% ipython --no-banner

In [1]: import numpy as np

In [2]: np.set_printoptions(suppress=True, linewidth=120)

In [3]: def rd(a):
   ...:     return np.round(a, 1) + 0
   ...: 

In [4]: K = np.loadtxt("w.csv", delimiter=",")

In [5]: rd(K)
Out[5]: 
array([[-3. ,  2.6, -1.7, -1.9, -1.8],
       [ 1.1,  5.6,  5.2, -0.3, -7.3],
       [ 0. ,  5.1,  3.7, -0.6, -6. ],
       [ 0. ,  6.6,  4.5,  0.3, -6.2],
       [ 4.5,  8.6,  4.4,  3. , -6.7],
       [-3.6,  3.3, -0.5, -1.8, -2.4],
       [-3.1,  6.9,  3.6,  0. , -4.7],
       [-2.1,  3.5,  2.5, -2.1, -5. ],
       [ 0.9,  4.7,  2.7, -0.4, -5.6],
       [-7.7, -1.7,  1.3, -7. , -4. ],
       [ 0.4,  4.2,  2.9, -1. , -5.7],
       [ 1.8,  6.9,  3.6,  1.3, -5.9],
       [-6.7, -0.2,  1.5, -5.7, -4. ],
       [ 0.5,  2.5,  2. , -2.1, -5.5],
       [ 2.7,  1.5,  0.8, -1.9, -5.4],
       [-1.2,  7.6, -0.5,  2.1, -1.9],
       [-3.7,  3. ,  0.1, -2.2, -2.9],
       [ 2.7,  0.2,  1.6, -3. , -6.3],
       [-3. ,  6. ,  1.6, -0.2, -3.5],
       [ 3. , -4.7,  2.4, -6.9, -8.2],
       [ 3.6,  7.2,  3. ,  2. , -5.9],
       [-3.4,  3.2, -1.1, -1.6, -2. ],
       [-1.5, -2.7,  1.5, -6.2, -6. ],
       [-4.3, -2.8,  2. , -7.2, -5.6],
       [-0.1,  2.9,  2.6, -2. , -5.7],
       [ 0.2,  4.2,  2.1, -0.8, -5.1],
       [ 0.6,  2.4,  2.8, -2.3, -6.2],
       [ 2.4,  9.3,  2.3,  3.5, -4.5],
       [-8.4,  2.5, -2.2, -3.1, -0.1],
       [ 1.7,  9.1,  3.4,  2.9, -5.2],
       [ 1.3,  4.3,  1.7, -0.4, -5. ],
       [-3.8,  8. ,  0.5,  1.4, -1.9],
       [-4.2, -4.9,  1.3, -8.5, -5.6],
       [ 0.8,  2.1,  3.3, -2.6, -6.6],
       [ 4. ,  7. ,  3.3,  1.9, -6.3],
       [ 1.2,  9.6,  0.7,  3.8, -2.9],
       [-5. ,  3.5,  0.9, -2.4, -3.1],
       [-7.2, -0.6, -1.3, -5.4, -1.9],
       [ 1. ,  6.5,  2.5,  1. , -5. ],
       [ 1.6,  2.7,  4.4, -2.2, -7.6],
       [-3.6,  2.6, -1.8, -2. , -1.6],
       [-3.5,  2.4, -0.1, -2.6, -2.9],
       [ 1.4, -0.5,  2.6, -4.2, -6.9]])

In [6]: U, sigma, vt = np.linalg.svd(K)

In [7]: vecs = vt[:(sigma > 1e-8).sum()]

In [8]: rng = np.random.default_rng(826032)

In [9]: x = K[27] + 2 * K[0] + rng.integers(2) * np.eye(5)[3]

In [10]: rd(x)
Out[10]: array([-3.5, 14.5, -1.1,  0.8, -8.1])

In [11]: np.linalg.matrix_rank(np.vstack([K, x]))
Out[11]: np.int64(5)

In [12]: rd(np.linalg.norm(x - vecs.T @ vecs @ x))
Out[12]: np.float64(0.7)

In [13]: rd(np.diag(vecs.T @ vecs))
Out[13]: array([0.9, 0.9, 0.9, 0.5, 0.7])
